$ python -q
>>> import numpy as np
>>> np.set_printoptions(precision=3, suppress=True, linewidth=140, sign=" ")
>>> def rnd(a):
...     return np.round(a, 3) + 0
... 
>>> r0 = np.array([-1, -3, -5]) + 0.5
>>> arr = np.outer(r0, r0) / (r0 @ r0)
>>> print(rnd(arr))
[[ 0.009  0.047  0.084]
 [ 0.047  0.234  0.421]
 [ 0.084  0.421  0.757]]
>>> # symmetric, so the eigenvalues are real
>>> rng = np.random.default_rng(4)
>>> out = arr + rng.integers(-2, 3, (3, 1)) @ rng.integers(-2, 3, (1, 3))
>>> print(rnd(out))
[[ 0.009  2.047  2.084]
 [ 0.047  4.234  4.421]
 [ 0.084  4.421  4.757]]
>>> print(rnd(out - arr))
[[ 0.  2.  2.]
 [ 0.  4.  4.]
 [ 0.  4.  4.]]
>>> print(np.abs(out - arr).sum(axis=1))
[ 4.  8.  8.]
>>> print(np.linalg.matrix_rank(out - arr, tol=1e-8))
1
>>> print(rnd(arr[1] @ arr[2]))
0.421
>>> print(rnd(np.linalg.norm(arr, axis=0)))
[ 0.097  0.483  0.87 ]
>>> print(rnd(np.linalg.norm(arr, 1)), rnd(np.linalg.norm(arr, np.inf)))
1.262 1.262
>>> print(rnd(np.linalg.norm(arr) ** 2 / np.linalg.norm(arr, 2) ** 2))
1.0
>>> print(rnd(np.linalg.norm(arr[1] - arr[2])))
0.387
>>> print(rnd(np.linalg.norm(arr, axis=1)))
[ 0.097  0.483  0.87 ]
>>> print(np.linalg.cond(arr) > 100)
True
>>> w1 = np.array([[1, -2, 2, -2, 2], [2, -2, 2, -2, 0], [-1, 1, 2, 1, 0]])
>>> c = np.array([-7, 7, 0, 6, 3])
>>> act = np.maximum(arr @ w1 + c, 0)
>>> print(np.linalg.matrix_rank(act))
2
>>> print((act > 0).mean(axis=0))
[ 0.  1.  1.  1.  1.]
>>> print(rnd(act))
[[ 0.     6.972  0.28   5.972  3.019]
 [ 0.     6.86   1.402  5.86   3.093]
 [ 0.     6.748  2.523  5.748  3.168]]
>>> cent = np.array([[0, 2], [3, 0], [0, 0], [4, 1], [3, 1]])
>>> print((act @ cent).round(6).argmax(axis=1))
[ 0  0  0]
>>> print(rnd(act @ cent))
[[ 53.86    8.991]
 [ 53.299   8.953]
 [ 52.738   8.916]]
>>> A = np.load("x.npy")
>>> print(A)
[[ 0  0  1  0  1]
 [ 0  0  1  1  0]
 [ 1  1  0  1  1]
 [ 0  1  1  0  1]
 [ 1  0  1  1  0]]
>>> print(np.einsum("ii->", A))
0
>>> print(np.einsum("ij,ji->", A, A))
14
>>> print(np.all(np.linalg.eigvalsh(A) > 0))
False
>>> data = np.loadtxt("a.csv", delimiter=",")
>>> print(data)
[[ 0.  2.  1.  1.  4. -2.  0. -4.]
 [ 4. -5.  5. -4. -2.  4. -4.  3.]
 [ 4. -3.  1.  0. -4. -1.  3.  2.]
 [ 2.  3. -5.  4.  3. -1.  3. -4.]
 [-4.  7. -4.  5.  6. -6.  4. -7.]]
>>> print(data[1] @ data[3])
-82.0
>>> print(rnd(np.linalg.norm(data, 2)))
21.353
>>> print(rnd(np.linalg.norm(data, axis=0)))
[ 7.211  9.798  8.246  7.616  9.     7.616  7.071  9.695]
>>> print(rnd(np.linalg.norm(data, "nuc")))
38.305
